In [1]: import numpy as np

In [2]: import numpy.linalg as la

In [3]: np.set_printoptions(precision=3, suppress=True, linewidth=120)

In [4]: K = np.load("case6.npy")

In [5]: print(K)
[[ 138   48  141   22  -52  -66    4 -135]
 [  48   72   54    8   40  -60   92  -90]
 [ 141   54  206   16  -39  -75   22 -166]
 [  22    8   16   21   21   21  -19  -30]
 [ -52   40  -39   21  135   41   61  -17]
 [ -66  -60  -75   21   41  115  -99   75]
 [   4   92   22  -19   61  -99  172  -66]
 [-135  -90 -166  -30  -17   75  -66  182]]

In [6]: # looks like rank 4

In [7]: rk = la.matrix_rank(K)

In [8]: print(rk)
4

In [9]: ns = la.svd(K)[2][rk:].T

In [10]: print(np.allclose(K @ ns, 0))
True

In [11]: print([int(la.matrix_rank(K[:i])) for i in range(1, len(K) + 1)])
[1, 2, 3, 4, 4, 4, 4, 4]

In [12]: ang = np.radians(180)

In [13]: R = np.eye(8)

In [14]: R[2, 2] = R[4, 4] = np.cos(ang)

In [15]: R[2, 4], R[4, 2] = -np.sin(ang), np.sin(ang)

In [16]: print(R.round(3) + 0)
[[ 1.  0.  0.  0.  0.  0.  0.  0.]
 [ 0.  1.  0.  0.  0.  0.  0.  0.]
 [ 0.  0. -1.  0.  0.  0.  0.  0.]
 [ 0.  0.  0.  1.  0.  0.  0.  0.]
 [ 0.  0.  0.  0. -1.  0.  0.  0.]
 [ 0.  0.  0.  0.  0.  1.  0.  0.]
 [ 0.  0.  0.  0.  0.  0.  1.  0.]
 [ 0.  0.  0.  0.  0.  0.  0.  1.]]

In [17]: other = K @ R.T

In [18]: print(np.round(la.det(R), 3), np.trace(R))
1.0 4.0

In [19]: print(np.allclose(K @ K.T, other @ other.T))
True

In [20]: print(np.abs(other - K).max(axis=0))
[  0.   0. 412.   0. 270.   0.   0.   0.]

In [21]: left, s, VT = la.svd(K)

In [22]: print(np.argmax(s[:-1] / (s[1:] + 1e-6)) + 1)
4

In [23]: other = left[:, :4] @ np.diag(s[:4]) @ VT[:4]

In [24]: print(other)
[[ 138.   48.  141.   22.  -52.  -66.    4. -135.]
 [  48.   72.   54.    8.   40.  -60.   92.  -90.]
 [ 141.   54.  206.   16.  -39.  -75.   22. -166.]
 [  22.    8.   16.   21.   21.   21.  -19.  -30.]
 [ -52.   40.  -39.   21.  135.   41.   61.  -17.]
 [ -66.  -60.  -75.   21.   41.  115.  -99.   75.]
 [   4.   92.   22.  -19.   61.  -99.  172.  -66.]
 [-135.  -90. -166.  -30.  -17.   75.  -66.  182.]]

In [25]: print(la.matrix_rank(K, rtol=0.05))
4

In [26]: print(np.round(la.norm(K - other, 2), 3), round(s[4], 3))
0.0 0.0

In [27]: W0 = np.loadtxt("test10.csv", delimiter=",")

In [28]: print(W0)
[[ -0.2   0.9   0.4  -0.8   0.2   0.4]
 [  0.2   0.6   0.6   0.5   1.2  -0.7]
 [  0.4  -1.2   1.1  -1.2   0.1  -1.6]
 [ -1.4  -1.2   0.3   0.6   0.6   0.6]
 [  1.   -0.2   0.   -0.3  -2.2  -0.5]
 [ -0.1   0.3  -1.   -0.8  -1.   -0.4]
 [ -1.3   1.4  -0.8   0.5  -1.4  -2.1]
 [ -0.4  -0.9   0.2   0.3  -0.8  -0.7]
 [ -1.1  -0.5   2.8   1.4   0.1   2.7]
 [ -0.2   0.    0.3   0.4  -2.7   0.5]
 [ -0.3  -0.1   1.6   1.   -0.5   0.3]
 [ -1.2  -0.1   1.5  -0.2   0.5  -0.9]
 [ -0.6   0.2  -0.9  -1.6  -1.1   0.5]
 [ -1.3  -1.6  -2.    0.9  -0.1   1.2]
 [  0.2  -0.3  -1.4  -0.6  -0.4  -2. ]
 [ -1.2   0.5  -2.2  -1.2   0.6   1.2]
 [ -0.2  -1.3  -1.3  -1.4  -3.   -1.2]
 [ -0.8  -0.1   1.   -1.7   0.    0.7]
 [ -0.7  -1.5  -0.4  -0.3  -0.9   0.3]
 [  0.5  -0.3   0.1   0.8   0.3  -1. ]
 [ -2.7  -1.8   1.5   2.    0.   -0.1]
 [ -0.2   0.4   0.4  -0.5   1.3  -1.7]
 [ -0.9  -0.8   0.5   1.4   2.2  -0.3]
 [ -0.9  -0.7  -2.3   1.    1.6   1.5]
 [ -1.1   0.8   1.1  -1.4  -1.5   0. ]
 [ -0.3  -0.4  -0.3   1.5  -0.7   0.9]
 [ -0.5  -1.1  -1.5  -0.9   0.4  -1.1]
 [  0.2  -1.1   0.1   0.3  -0.9   0. ]
 [  1.   -0.7  -1.4   0.8   0.   -1.5]
 [ -1.   -0.2   0.8  -0.2   0.    0.4]
 [ -0.4  -0.3  -1.3   0.1   1.    2.8]
 [  0.1   1.1   1.5   1.1  -0.9   1.7]
 [ -0.2   0.2  -1.8  -0.8   2.5  -0.4]
 [ -1.5  -0.2   0.4  -0.2   0.8   0.1]
 [-21.   12.   -4.  -21.   -9.   -2. ]]

In [29]: # row 34 dominates

In [30]: Xc = W0 - W0.mean(axis=0)

In [31]: left, s, VT = la.svd(Xc, full_matrices=False)

In [32]: print((np.sign(left[:, 0]) == np.sign(left[0, 0])).astype(int))
[1 1 1 1 1 1 0 1 1 1 1 1 0 1 1 0 0 0 1 1 1 1 1 1 0 1 1 1 1 1 1 1 1 1 0]

In [33]: print(np.round(Xc.mean(axis=0), 3) + 0)
[0. 0. 0. 0. 0. 0.]

In [34]: print(s)
[33.258  7.89   7.423  6.267  4.911  3.94 ]

In [35]: print(np.searchsorted(np.cumsum(s ** 2) / (s ** 2).sum(), 0.9) + 1)
3

In [36]: print(np.abs(VT[0]).argmax())
3

In [37]: print(np.abs(left[:, 0]).argmax())
34

In [38]: A = np.load("mat.npy")

In [39]: print(A)
[[6 9 0 0]
 [9 0 0 0]
 [6 9 6 9]
 [9 0 9 0]]

In [40]: print(np.kron(np.eye(2, dtype=int), A))
[[6 9 0 0 0 0 0 0]
 [9 0 0 0 0 0 0 0]
 [6 9 6 9 0 0 0 0]
 [9 0 9 0 0 0 0 0]
 [0 0 0 0 6 9 0 0]
 [0 0 0 0 9 0 0 0]
 [0 0 0 0 6 9 6 9]
 [0 0 0 0 9 0 9 0]]

In [41]: print(round(la.det(A.T), 3))
6561.0

In [42]: print(round(la.det(A[::-1]), 3))
6561.0

In [43]: print(la.eigvals(A))
[12.487+0.j 12.487+0.j -6.487+0.j -6.487-0.j]
